In [1]: import numpy as np

In [2]: np.set_printoptions(precision=2, suppress=True, linewidth=100, floatmode="fixed")

In [3]: arr = np.arange(16).reshape(4, 4) + 3

In [4]: arr
Out[4]: 
array([[ 3,  4,  5,  6],
       [ 7,  8,  9, 10],
       [11, 12, 13, 14],
       [15, 16, 17, 18]])

In [5]: Uu, s, Vt = np.linalg.svd(arr)

In [6]: np.argmax(s[:-1] / (s[1:] + 1e-6)) + 1
Out[6]: np.int64(2)

In [7]: Y = Uu[:, :2] @ np.diag(s[:2]) @ Vt[:2]

In [8]: np.round(np.abs(arr - Y).max(), 2)
Out[8]: np.float64(0.0)

In [9]: round(float(np.linalg.norm(arr - Y, 2)), 2), round(s[2], 2)
Out[9]: (0.0, np.float64(0.0))

In [10]: round(np.linalg.norm(arr, 2) / np.linalg.norm(arr), 2)
Out[10]: np.float64(1.0)

In [11]: [round(float(x), 2) for x in np.linalg.svd(arr, compute_uv=False)[:3]]
Out[11]: [45.84, 1.75, 0.0]

In [12]: np.linalg.matrix_rank(arr, rtol=0.1)
Out[12]: np.int64(1)

In [13]: np.argsort(-np.linalg.norm(arr, axis=0).round(6), kind="stable")[:3]
Out[13]: array([3, 2, 1])

In [14]: E = np.array([[0, 1, 0], [2, 3, 4], [1, 0, 2]])

In [15]: E.sum(axis=1)
Out[15]: array([1, 9, 3])

In [16]: np.round(np.linalg.svd(E, compute_uv=False), 2) + 0
Out[16]: array([5.73, 1.46, 0.00])

In [17]: np.zeros(3, 3)
Traceback (most recent call last):
  Cell In[17], line 1
    np.zeros(3, 3)
TypeError: Cannot interpret '3' as a data type


In [18]: np.round(np.linalg.norm(E), 2)
Out[18]: np.float64(5.92)

In [19]: np.abs(E).max()
Out[19]: np.int64(4)

In [20]: np.unravel_index(np.abs(E).argmax(), E.shape)
Out[20]: (np.int64(1), np.int64(2))

In [21]: Uu, s, Vt = np.linalg.svd(E)

In [22]: evecs = Vt[:(s > 1e-8).sum()]

In [23]: rng = np.random.default_rng(9840)

In [24]: vec = E[0] + 5 * E[1] + rng.integers(2) * np.eye(3)[2]

In [25]: vec
Out[25]: array([10.00, 16.00, 21.00])

In [26]: np.linalg.matrix_rank(np.vstack([E, vec]))
Out[26]: np.int64(3)

In [27]: np.round(evecs.T @ evecs, 2) + 0
Out[27]: 
array([[0.20, 0.00, 0.40],
       [0.00, 1.00, 0.00],
       [0.40, 0.00, 0.80]])

In [28]: np.diag(evecs.T @ evecs)
Out[28]: array([0.20, 1.00, 0.80])

In [29]: rk = np.linalg.matrix_rank(E)

In [30]: rk
Out[30]: np.int64(2)

In [31]: ns = np.linalg.svd(E)[2][rk:].T

In [32]: np.allclose(E @ ns, 0)
Out[32]: True

In [33]: np.round(ns @ ns.T, 2) + 0
Out[33]: 
array([[ 0.80,  0.00, -0.40],
       [ 0.00,  0.00,  0.00],
       [-0.40,  0.00,  0.20]])

In [34]: [int(np.linalg.matrix_rank(E[:, :j + 1])) for j in range(3)]
Out[34]: [1, 2, 2]

In [35]: np.round(E @ ns, 2) + 0
Out[35]: 
array([[0.00],
       [0.00],
       [0.00]])

In [36]: ns.shape
Out[36]: (3, 1)

In [37]: [int(np.linalg.matrix_rank(np.delete(E, i, axis=0))) for i in range(3)]
Out[37]: [2, 2, 2]

In [38]: C = np.array([[1, -2, -4], [5, 3, 1], [3, 0, -3]])

In [39]: mat = np.repeat(C, 21 // 3, axis=0)

In [40]: mat = mat + 0.3 * rng.normal(size=mat.shape)

In [41]: mat
Out[41]: 
array([[ 1.26, -1.32, -4.02],
       [ 0.96, -2.16, -3.89],
       [ 1.21, -2.29, -3.68],
       [ 0.96, -2.22, -3.76],
       [ 1.22, -2.47, -4.36],
       [ 0.89, -1.88, -3.38],
       [ 0.87, -1.54, -4.56],
       [ 4.99,  3.11,  0.69],
       [ 5.00,  2.72,  0.90],
       [ 4.63,  2.98,  1.63],
       [ 4.71,  3.31,  1.00],
       [ 4.75,  2.99,  1.24],
       [ 4.82,  2.70,  1.39],
       [ 5.35,  3.29,  1.11],
       [ 3.10,  0.01, -3.09],
       [ 3.14, -0.14, -3.30],
       [ 2.82, -0.02, -2.65],
       [ 2.93, -0.14, -3.05],
       [ 2.79, -0.40, -2.74],
       [ 2.59,  0.38, -3.14],
       [ 3.07,  0.24, -2.82]])

In [42]: def softmax(z):
    ...:     e = np.exp(z - z.max(axis=-1, keepdims=True))
    ...:     return e / e.sum(axis=-1, keepdims=True)
    ...: 

In [43]: np.round(softmax(mat[19]), 2) + 0
Out[43]: array([0.90, 0.10, 0.00])

In [44]: np.round(softmax(mat[19] + 5), 2) + 0
Out[44]: array([0.90, 0.10, 0.00])

In [45]: softmax(mat).sum(axis=1)
Out[45]: 
array([1.00, 1.00, 1.00, 1.00, 1.00, 1.00, 1.00, 1.00, 1.00, 1.00, 1.00, 1.00, 1.00, 1.00, 1.00,
       1.00, 1.00, 1.00, 1.00, 1.00, 1.00])

In [46]: att = mat @ mat.T / np.sqrt(3)

In [47]: softmax(att).round(6).argmax(axis=1)
Out[47]: array([ 4,  4,  4,  4,  4,  4,  4, 13, 13, 13, 13, 13, 13, 13, 15, 15, 15, 15, 15, 15, 15])

In [48]: softmax(att)[19] @ mat
Out[48]: array([ 2.64, -0.35, -3.23])
